>>> import numpy as np
>>> np.set_printoptions(suppress=True, linewidth=160)
>>> theta = np.deg2rad(36)
>>> M = np.eye(5)
>>> M[np.ix_([4, 3], [4, 3])] = [[np.cos(theta), -np.sin(theta)], [np.sin(theta), np.cos(theta)]]
>>> print(M.round(2))
[[ 1.    0.    0.    0.    0.  ]
 [ 0.    1.    0.    0.    0.  ]
 [ 0.    0.    1.    0.    0.  ]
 [ 0.    0.    0.    0.81  0.59]
 [ 0.    0.    0.   -0.59  0.81]]
>>> proj = np.triu(np.array([[-2, -3, -2, -1, -3],
...     [2, 0, 2, 1, 3],
...     [1, 2, 1, -3, -3],
...     [-3, 0, 1, 0, 2],
...     [-1, -2, -2, 2, 3]]), 1) + np.eye(5)
>>> Y = proj @ M @ np.linalg.inv(proj)
>>> print(np.round(proj @ M - M @ proj, 2))
[[ 0.    0.    0.    1.95 -0.01]
 [ 0.    0.    0.   -1.95  0.01]
 [ 0.    0.    0.    2.34 -1.19]
 [ 0.    0.    0.   -1.18  0.  ]
 [ 0.    0.    0.    0.    1.18]]
>>> print(round(np.trace(Y), 2), round(float(np.trace(M)), 2))
4.62 4.62
>>> Q, R = np.linalg.qr(M)
>>> print(R.round(2))
[[ 1.  0.  0.  0.  0.]
 [ 0.  1.  0.  0.  0.]
 [ 0.  0.  1.  0.  0.]
 [ 0.  0.  0. -1.  0.]
 [ 0.  0.  0.  0.  1.]]
>>> print(Q.shape, R.shape)
(5, 5) (5, 5)
>>> print(np.round(np.trace(Q @ Q.T), 2))
5.0
>>> print(np.round(Q @ R, 2))
[[ 1.    0.    0.    0.    0.  ]
 [ 0.    1.    0.    0.    0.  ]
 [ 0.    0.    1.    0.    0.  ]
 [ 0.    0.    0.    0.81  0.59]
 [ 0.    0.    0.   -0.59  0.81]]
>>> arr = np.load("w.npy")
>>> print(arr.round(2))
[[-2.85 -0.24 -0.01 -0.46 -0.61]
 [-0.24 -2.37 -0.46  1.48  0.65]
 [-0.01 -0.46 -0.68  0.07  0.6 ]
 [-0.46  1.48  0.07  2.07  0.96]
 [-0.61  0.65  0.6   0.96 -0.17]]
>>> print(round(np.linalg.eigvalsh(arr).min(), 2))
-3.0
>>> print(np.all(np.linalg.eigvalsh(arr) > 0))
False
>>> print(np.round(np.sort(np.abs(np.linalg.eigvals(M))), 2))
[1. 1. 1. 1. 1.]
>>> print(round(float(np.trace(M)), 2))
4.62
>>> print(np.round(np.linalg.matrix_power(M, 2), 2))
[[ 1.    0.    0.    0.    0.  ]
 [ 0.    1.    0.    0.    0.  ]
 [ 0.    0.    1.    0.    0.  ]
 [ 0.    0.    0.    0.31  0.95]
 [ 0.    0.    0.   -0.95  0.31]]
>>> w, vecs = np.linalg.eigh(arr)
>>> print(np.round(vecs.T @ arr @ vecs, 2) + 0)
[[-3.  0.  0.  0.  0.]
 [ 0. -3.  0.  0.  0.]
 [ 0.  0. -1.  0.  0.]
 [ 0.  0.  0.  0.  0.]
 [ 0.  0.  0.  0.  3.]]
>>> print(np.round(np.linalg.eigvalsh(arr + 4 * np.eye(5)), 2))
[1. 1. 3. 4. 7.]
>>> print(round(w.sum(), 2), round(float(np.trace(arr)), 2))
-4.0 -4.0
>>> print(np.round(np.abs(vecs[:, -1]), 2))
[0.12 0.29 0.04 0.88 0.35]
>>> print(np.round(vecs.T @ vecs, 2) + 0)
[[1. 0. 0. 0. 0.]
 [0. 1. 0. 0. 0.]
 [0. 0. 1. 0. 0.]
 [0. 0. 0. 1. 0.]
 [0. 0. 0. 0. 1.]]
>>> print(np.round(vecs @ np.diag(w) @ vecs.T, 2))
[[-2.85 -0.24 -0.01 -0.46 -0.61]
 [-0.24 -2.37 -0.46  1.48  0.65]
 [-0.01 -0.46 -0.68  0.07  0.6 ]
 [-0.46  1.48  0.07  2.07  0.96]
 [-0.61  0.65  0.6   0.96 -0.17]]
>>> Uu, sigma, Vh = np.linalg.svd(arr)
>>> vecs = Vh[:(sigma > 1e-8).sum()]
>>> rng = np.random.default_rng(718)
>>> x0 = arr[2] + 4 * arr[3] + rng.integers(2) * np.eye(5)[0]
>>> print(x0.round(2))
[-0.84  5.45 -0.41  8.35  4.43]
>>> print(np.allclose(vecs.T @ vecs @ x0, x0))
False
>>> print(np.round(vecs.T @ vecs, 2))
[[ 0.99 -0.01  0.06 -0.03  0.06]
 [-0.01  0.99  0.07 -0.03  0.07]
 [ 0.06  0.07  0.57  0.19 -0.45]
 [-0.03 -0.03  0.19  0.92  0.19]
 [ 0.06  0.07 -0.45  0.19  0.53]]
>>> print(round(np.trace(arr), 2))
-4.0
>>> print(np.allclose(arr, arr.T))
True
>>> print(np.round(np.sort(np.abs(np.linalg.eigvals(arr))), 2) + 0)
[0. 1. 3. 3. 3.]
>>> print(np.round(np.linalg.det(arr), 2))
0.0
>>> F = np.load("layer0.npy")
>>> print(F)
[[1.   0.9  0.81 0.73 0.66]
 [0.9  1.   0.9  0.81 0.73]
 [0.81 0.9  1.   0.9  0.81]
 [0.73 0.81 0.9  1.   0.9 ]
 [0.66 0.73 0.81 0.9  1.  ]]
>>> x0 = np.ones(5)
>>> for _ in range(3):
...     x0 = F @ x0
...     x0 /= np.linalg.norm(x0)
...     print(round(x0 @ F @ x0, 2))
... 
4.26
4.26
4.26
>>> print(x0.round(2))
[0.43 0.46 0.46 0.46 0.43]
>>> w, vecs = np.linalg.eigh(arr)
>>> x0 = np.array([3, -2, 1, 0, -3])
>>> print(round(float(x0 @ arr @ x0), 2))
-17.64
>>> print(np.round(vecs * np.abs(w) @ vecs.T, 2))
[[ 2.93  0.03 -0.02 -0.16  0.36]
 [ 0.03  2.87  0.53  0.04 -0.04]
 [-0.02  0.53  0.69  0.14 -0.52]
 [-0.16  0.04  0.14  2.59  0.92]
 [ 0.36 -0.04 -0.52  0.92  0.92]]
>>> lab = rng.permutation(5)
>>> print(lab)
[2 3 4 0 1]
>>> Y = F[lab][:, lab]
>>> print(round(float(np.linalg.det(Y)), 2), round(np.linalg.det(F[lab]), 2))
0.0 0.0
>>> print(np.round(np.sort(np.abs(np.linalg.eigvals(Y))), 2))
[0.06 0.08 0.15 0.45 4.26]
>>> print(Y)
[[1.   0.9  0.81 0.81 0.9 ]
 [0.9  1.   0.9  0.73 0.81]
 [0.81 0.9  1.   0.66 0.73]
 [0.81 0.73 0.66 1.   0.9 ]
 [0.9  0.81 0.73 0.9  1.  ]]
>>> print(np.diag(Y))
[1. 1. 1. 1. 1.]
>>> L = np.linalg.cholesky(Y)
>>> print(np.linalg.eigvalsh(Y).min() > 0)
True
>>> print(np.round(np.prod(np.diag(L)) ** 2, 2), round(np.linalg.det(Y), 2))
0.0 0.0
>>> print(L.round(2) + 0)
[[1.   0.   0.   0.   0.  ]
 [0.9  0.44 0.   0.   0.  ]
 [0.81 0.39 0.44 0.   0.  ]
 [0.81 0.   0.01 0.59 0.  ]
 [0.9  0.   0.   0.29 0.32]]
>>> print(Y / np.sqrt(np.outer(np.diag(Y), np.diag(Y))))
[[1.   0.9  0.81 0.81 0.9 ]
 [0.9  1.   0.9  0.73 0.81]
 [0.81 0.9  1.   0.66 0.73]
 [0.81 0.73 0.66 1.   0.9 ]
 [0.9  0.81 0.73 0.9  1.  ]]
>>> lab = rng.permutation(5)
>>> Y = F[:, lab] * rng.choice([-1, 1], 5)
>>> print(Y)
[[-0.66  1.   -0.9  -0.73  0.81]
 [-0.73  0.9  -1.   -0.81  0.9 ]
 [-0.81  0.81 -0.9  -0.9   1.  ]
 [-0.9   0.73 -0.81 -1.    0.9 ]
 [-1.    0.66 -0.73 -0.9   0.81]]
>>> Uu, _, Vh = np.linalg.svd(F.T @ Y)
>>> print(lab)
[4 0 1 3 2]
>>> print(np.round(np.linalg.lstsq(F, Y)[0], 2) + 0)
[[ 0.  1.  0.  0.  0.]
 [ 0.  0. -1.  0.  0.]
 [ 0.  0.  0.  0.  1.]
 [ 0.  0.  0. -1.  0.]
 [-1.  0.  0.  0.  0.]]
